>>> import numpy as np
>>> np.set_printoptions(precision=3, suppress=True, linewidth=160)
>>> K = np.loadtxt("layer18.csv", delimiter=",")
>>> K
array([[10.,  0.,  0.,  0., 24.,  0.,  0.],
       [ 3.,  6.,  0.,  9.,  0., 33., 27.],
       [ 5.,  0.,  0., 19., 11.,  5.,  5.],
       [ 0.,  0.,  0.,  0., 22.,  0.,  0.],
       [ 0.,  0.,  9.,  0.,  6.,  0.,  0.],
       [ 0.,  5.,  3.,  0.,  0., 24.,  9.],
       [ 0.,  0.,  0.,  1.,  2.,  0.,  0.],
       [20.,  0.,  0.,  0., 26.,  0.,  0.],
       [ 0.,  5.,  4.,  0.,  0., 21.,  0.],
       [ 2.,  0.,  0.,  0., 26.,  0.,  0.],
       [21.,  0.,  0.,  9., 13.,  4., 13.],
       [ 0.,  1.,  0., 17.,  1., 12.,  1.],
       [ 0.,  5.,  0.,  0.,  0., 28., 23.],
       [ 0.,  0.,  0.,  0., 26.,  0.,  0.],
       [ 0.,  1.,  0.,  3.,  0., 10.,  0.],
       [33.,  0.,  2.,  0.,  1., 12., 29.],
       [ 0.,  1.,  0.,  0.,  0.,  8.,  0.],
       [ 0.,  0.,  0., 33., 11.,  8.,  3.],
       [ 0.,  5.,  0.,  9.,  0., 27., 16.],
       [ 0.,  1.,  0., 17.,  1., 12.,  1.],
       [ 0.,  8.,  4.,  0.,  0., 36., 22.],
       [ 0.,  0.,  0., 31., 12.,  0.,  0.],
       [12.,  2.,  0.,  1.,  0., 20., 22.],
       [13.,  7.,  0.,  0.,  0., 38., 37.],
       [ 0.,  1.,  0.,  0.,  0., 11.,  2.],
       [ 0.,  0.,  5.,  0., 12.,  0.,  0.],
       [ 0.,  0.,  0., 21., 14.,  0.,  0.],
       [ 6.,  0.,  0.,  0.,  4.,  4.,  8.],
       [ 0.,  0.,  0.,  9.,  2.,  1.,  0.],
       [ 0.,  0.,  0., 13.,  1.,  0.,  0.],
       [ 0.,  1.,  0.,  0.,  0., 11.,  2.],
       [ 0.,  0.,  0.,  3.,  2.,  3.,  0.],
       [ 0.,  2.,  1.,  0.,  0., 15.,  7.],
       [ 0.,  4.,  0.,  5.,  0., 19.,  0.]])
>>> C2 = np.cov(K, rowvar=False)
>>> K.std(axis=0)
array([ 7.588,  2.364,  1.947,  9.061,  8.855, 11.453, 10.266])
>>> Q, Rm = np.linalg.qr(K)
>>> np.round(Q.T @ Q, 3) + 0
array([[1., 0., 0., 0., 0., 0., 0.],
       [0., 1., 0., 0., 0., 0., 0.],
       [0., 0., 1., 0., 0., 0., 0.],
       [0., 0., 0., 1., 0., 0., 0.],
       [0., 0., 0., 0., 1., 0., 0.],
       [0., 0., 0., 0., 0., 1., 0.],
       [0., 0., 0., 0., 0., 0., 1.]])
>>> labels = K[:, 2] > np.median(K[:, 2])
>>> u = K[labels].mean(axis=0) - K[~labels].mean(axis=0)
>>> np.argsort(-np.abs(u).round(6), kind="stable")
array([3, 5, 4, 2, 6, 1, 0])
>>> Xs = (K - K.mean(axis=0)) / K.std(axis=0)
>>> np.argwhere(np.abs(Xs) > 2)
array([[ 4,  2],
       [ 7,  0],
       [ 7,  4],
       [ 9,  4],
       [10,  0],
       [13,  4],
       [15,  0],
       [15,  6],
       [17,  3],
       [20,  1],
       [20,  5],
       [21,  3],
       [23,  1],
       [23,  5],
       [23,  6],
       [25,  2]])
>>> c = np.linalg.lstsq(np.delete(Xs, 2, axis=1), Xs[:, 2])[0]
>>> np.abs(c).argmax()
np.int64(4)
>>> round(1 - np.var(Xs[:, 2] - np.delete(Xs, 2, axis=1) @ c), 3)
np.float64(0.209)
>>> Z = K[[29, 32]].astype(float)
>>> for _ in range(5):
...     labels = np.linalg.norm(K[:, None] - Z, axis=-1).argmin(axis=1)
...     Z = np.array([K[labels == j].mean(axis=0) for j in range(2)])
... 
>>> labels
array([0, 1, 0, 0, 0, 1, 0, 0, 1, 0, 0, 0, 1, 0, 0, 1, 0, 0, 1, 0, 1, 0, 1, 1, 0, 0, 0, 0, 0, 0, 0, 0, 0, 0])
>>> np.abs(Z[1] - Z[0]).argmax()
np.int64(5)
>>> data = np.loadtxt("case15.csv", delimiter=",")
>>> data
array([[-1.167,  0.383,  0.75 ,  0.188, -0.382, -0.317,  0.023, -0.342, -1.237],
       [ 0.194, -0.969,  0.518,  0.218, -0.323,  0.356,  0.519, -1.458,  0.285],
       [-0.875, -0.319, -0.208, -0.396,  1.253, -0.425,  1.05 ,  0.01 ,  0.28 ],
       [ 0.243, -0.835,  0.026, -1.473, -0.034, -0.595, -0.663, -0.098, -0.517],
       [ 0.049, -0.444, -0.333,  0.138, -1.235, -0.905,  0.967,  0.619,  0.096],
       [-0.535,  0.44 ,  0.253,  0.014, -0.22 , -1.029, -0.738, -0.492,  1.25 ],
       [-1.07 , -0.044, -0.762, -0.666, -0.735,  1.061, -0.105, -0.022,  0.392],
       [ 0.583,  1.31 , -0.005, -0.938, -0.22 , -0.025,  0.797, -0.614, -0.031],
       [-0.049, -0.076,  1.54 , -0.498, -0.13 ,  0.486,  0.249,  0.862,  0.562]])
>>> other = np.linalg.inv(data)
>>> np.allclose(other, data.T)
False
>>> np.round(np.linalg.det(data) * np.linalg.det(other), 3)
np.float64(1.0)
>>> round(np.linalg.slogdet(data)[0], 3)
np.float64(1.0)
>>> (np.abs(other) > 1e-9).astype(int)
array([[1, 1, 1, 1, 1, 1, 1, 1, 1],
       [1, 1, 1, 1, 1, 1, 1, 1, 1],
       [1, 1, 1, 1, 1, 1, 1, 1, 1],
       [1, 1, 1, 1, 1, 1, 1, 1, 1],
       [1, 1, 1, 1, 1, 1, 1, 1, 1],
       [1, 1, 1, 1, 1, 1, 1, 1, 1],
       [1, 1, 1, 1, 1, 1, 1, 1, 1],
       [1, 1, 1, 1, 1, 1, 1, 1, 1],
       [1, 1, 1, 1, 1, 1, 1, 1, 1]])
>>> np.linalg.inv(other)
array([[-1.167,  0.383,  0.75 ,  0.188, -0.382, -0.317,  0.023, -0.342, -1.237],
       [ 0.194, -0.969,  0.518,  0.218, -0.323,  0.356,  0.519, -1.458,  0.285],
       [-0.875, -0.319, -0.208, -0.396,  1.253, -0.425,  1.05 ,  0.01 ,  0.28 ],
       [ 0.243, -0.835,  0.026, -1.473, -0.034, -0.595, -0.663, -0.098, -0.517],
       [ 0.049, -0.444, -0.333,  0.138, -1.235, -0.905,  0.967,  0.619,  0.096],
       [-0.535,  0.44 ,  0.253,  0.014, -0.22 , -1.029, -0.738, -0.492,  1.25 ],
       [-1.07 , -0.044, -0.762, -0.666, -0.735,  1.061, -0.105, -0.022,  0.392],
       [ 0.583,  1.31 , -0.005, -0.938, -0.22 , -0.025,  0.797, -0.614, -0.031],
       [-0.049, -0.076,  1.54 , -0.498, -0.13 ,  0.486,  0.249,  0.862,  0.562]])
>>> M = np.maximum(np.array([[2, 2, 0],
...     [0, 2, 1],
...     [2, 1, 1],
...     [2, 1, 1],
...     [2, 0, 2],
...     [1, 1, 0],
...     [1, 2, 1],
...     [1, 1, 0],
...     [0, 1, 0],
...     [1, 0, 0]]) @ np.array([[-3, 3, -4, 3], [-1, -2, 5, -4], [-4, -1, 2, 4]]) + np.array([0, -3, 3, 3]), 0)
>>> M
array([[ 0,  0,  5,  1],
       [ 0,  0, 15,  0],
       [ 0,  0,  2,  9],
       [ 0,  0,  2,  9],
       [ 0,  1,  0, 17],
       [ 0,  0,  4,  2],
       [ 0,  0, 11,  2],
       [ 0,  0,  4,  2],
       [ 0,  0,  8,  0],
       [ 0,  0,  0,  6]])
>>> w1 = np.array([[-2, -2, 2, -1, 3, -3],
...     [-3, 2, -2, -1, 0, 3],
...     [-3, 2, 2, -1, -3, 0],
...     [0, 0, -1, 2, 0, -3]])
>>> c = np.array([3, -1, -2, 0, -3, 1])
>>> act = np.maximum(M @ w1 + c, 0)
>>> (act > 0).astype(int)
array([[0, 1, 1, 0, 0, 0],
       [0, 1, 1, 0, 0, 1],
       [0, 1, 0, 1, 0, 0],
       [0, 1, 0, 1, 0, 0],
       [0, 1, 0, 1, 0, 0],
       [0, 1, 1, 0, 0, 0],
       [0, 1, 1, 0, 0, 0],
       [0, 1, 1, 0, 0, 0],
       [0, 1, 1, 0, 0, 1],
       [1, 0, 0, 1, 0, 0]])
>>> np.linalg.matrix_rank(act)
np.int64(5)
>>> act
array([[ 0,  9,  7,  0,  0,  0],
       [ 0, 29, 28,  0,  0,  1],
       [ 0,  3,  0, 16,  0,  0],
       [ 0,  3,  0, 16,  0,  0],
       [ 0,  1,  0, 33,  0,  0],
       [ 0,  7,  4,  0,  0,  0],
       [ 0, 21, 18,  0,  0,  0],
       [ 0,  7,  4,  0,  0,  0],
       [ 0, 15, 14,  0,  0,  1],
       [ 3,  0,  0, 12,  0,  0]])
>>> (act > 0).mean(axis=0)
array([0.1, 0.9, 0.6, 0.4, 0. , 0.2])
>>> Z = np.array([[3, 2, 3], [5, 3, 5], [1, 1, 1], [3, 4, 3], [0, 5, 2], [4, 2, 1]])
>>> w1 @ Z
array([[-29,  -3, -14],
       [  8,   0,  -1],
       [  0, -17,  -6],
       [ -7,   1,   2]])
>>> act @ Z
array([[ 52,  34,  52],
       [177, 117, 174],
       [ 63,  73,  63],
       [ 63,  73,  63],
       [104, 135, 104],
       [ 39,  25,  39],
       [123,  81, 123],
       [ 39,  25,  39],
       [ 93,  61,  90],
       [ 45,  54,  45]])
>>> left, sig, Vh = np.linalg.svd(M, full_matrices=False)
>>> sig / sig[0]
array([1.   , 0.848, 0.027, 0.   ])
>>> np.round(np.sqrt((sig ** 2).sum()), 3), round(float(np.linalg.norm(M)), 3)
(np.float64(31.241), 31.241)
